$ python3 -q
>>> import numpy as np
>>> import numpy.linalg as la
>>> np.set_printoptions(precision=1, suppress=True, linewidth=120, sign=" ")
>>> rng = np.random.default_rng(1874)
>>> ang = rng.uniform(0, 2 * np.pi, 12)
>>> q, _ = la.qr(np.array([[-0.1, -0.1], [0.1, 0.7], [0.3, 0.6], [-0.4, 1.4]]))
>>> arr = 10 * np.c_[np.cos(ang), np.sin(ang)] @ q.T
>>> arr
array([[-0.3,  3.8,  2.7,  8.8],
       [ 2.3, -4.5, -8.1,  2.9],
       [-2.1,  5.4,  8.1,  1.2],
       [ 1.1,  0.5, -2.6,  9.6],
       [-1.2, -0.4,  2.7, -9.5],
       [-1.2, -0.5,  2.6, -9.6],
       [ 0.9,  1.3, -1.5,  9.8],
       [-2.3,  5.2,  8.2, -0.2],
       [-2.3,  5.2,  8.2, -0.2],
       [-2.3,  5.2,  8.2, -0.3],
       [ 1.7, -1.1, -4.8,  8.6],
       [-1.7,  1.2,  4.9, -8.5]])
>>> U, s, Vh = la.svd(arr)
>>> np.argmax(s[:-1] / (s[1:] + 1e-6)) + 1
np.int64(2)
>>> s.round(1) + 0
array([ 27.3,  21.3,   0. ,   0. ])
>>> A2 = U[:, :2] @ np.diag(s[:2]) @ Vh[:2]
>>> round(float(la.norm(arr - A2, 2)), 1), round(s[2], 1)
(0.0, np.float64(0.0))
>>> la.matrix_rank(arr, rtol=0.05)
np.int64(2)
>>> A2
array([[-0.3,  3.8,  2.7,  8.8],
       [ 2.3, -4.5, -8.1,  2.9],
       [-2.1,  5.4,  8.1,  1.2],
       [ 1.1,  0.5, -2.6,  9.6],
       [-1.2, -0.4,  2.7, -9.5],
       [-1.2, -0.5,  2.6, -9.6],
       [ 0.9,  1.3, -1.5,  9.8],
       [-2.3,  5.2,  8.2, -0.2],
       [-2.3,  5.2,  8.2, -0.2],
       [-2.3,  5.2,  8.2, -0.3],
       [ 1.7, -1.1, -4.8,  8.6],
       [-1.7,  1.2,  4.9, -8.5]])
>>> np.round(la.norm(arr - A2) / la.norm(arr), 1)
np.float64(0.0)
>>> K = np.load("case8.npy")
>>> K.round(1) + 0
array([[ 0. ,  0.3, -0.8,  0.2, -0.2,  0. ,  0.4],
       [ 0.2, -0.6, -0.1, -0.3, -0.2, -0.5,  0.3],
       [ 0.6, -0.1,  0.2,  0. , -0.3,  0.6,  0.4],
       [-0.2,  0.4,  0.2, -0.5, -0.7, -0.1,  0. ],
       [ 0.2, -0.2, -0.2,  0.5, -0.6, -0.1, -0.6],
       [ 0.3,  0.4,  0.4,  0.5,  0. , -0.5,  0.2],
       [-0.7, -0.3,  0.3,  0.4, -0.2,  0.2,  0.4]])
>>> # keeps lengths
>>> r0 = np.array([8, 2, 1, 5, 5, 8, 2])
>>> A2 = K + np.outer(r0, np.eye(7)[0])
>>> round(float(la.det(A2) / la.det(K)), 1), round(float(1 + la.solve(K, r0)[0]), 1)
(2.3, 2.3)
>>> A2.round(1) + 0
array([[ 8. ,  0.3, -0.8,  0.2, -0.2,  0. ,  0.4],
       [ 2.2, -0.6, -0.1, -0.3, -0.2, -0.5,  0.3],
       [ 1.6, -0.1,  0.2,  0. , -0.3,  0.6,  0.4],
       [ 4.8,  0.4,  0.2, -0.5, -0.7, -0.1,  0. ],
       [ 5.2, -0.2, -0.2,  0.5, -0.6, -0.1, -0.6],
       [ 8.3,  0.4,  0.4,  0.5,  0. , -0.5,  0.2],
       [ 1.3, -0.3,  0.3,  0.4, -0.2,  0.2,  0.4]])
>>> la.matrix_rank(A2 - K)
np.int64(1)
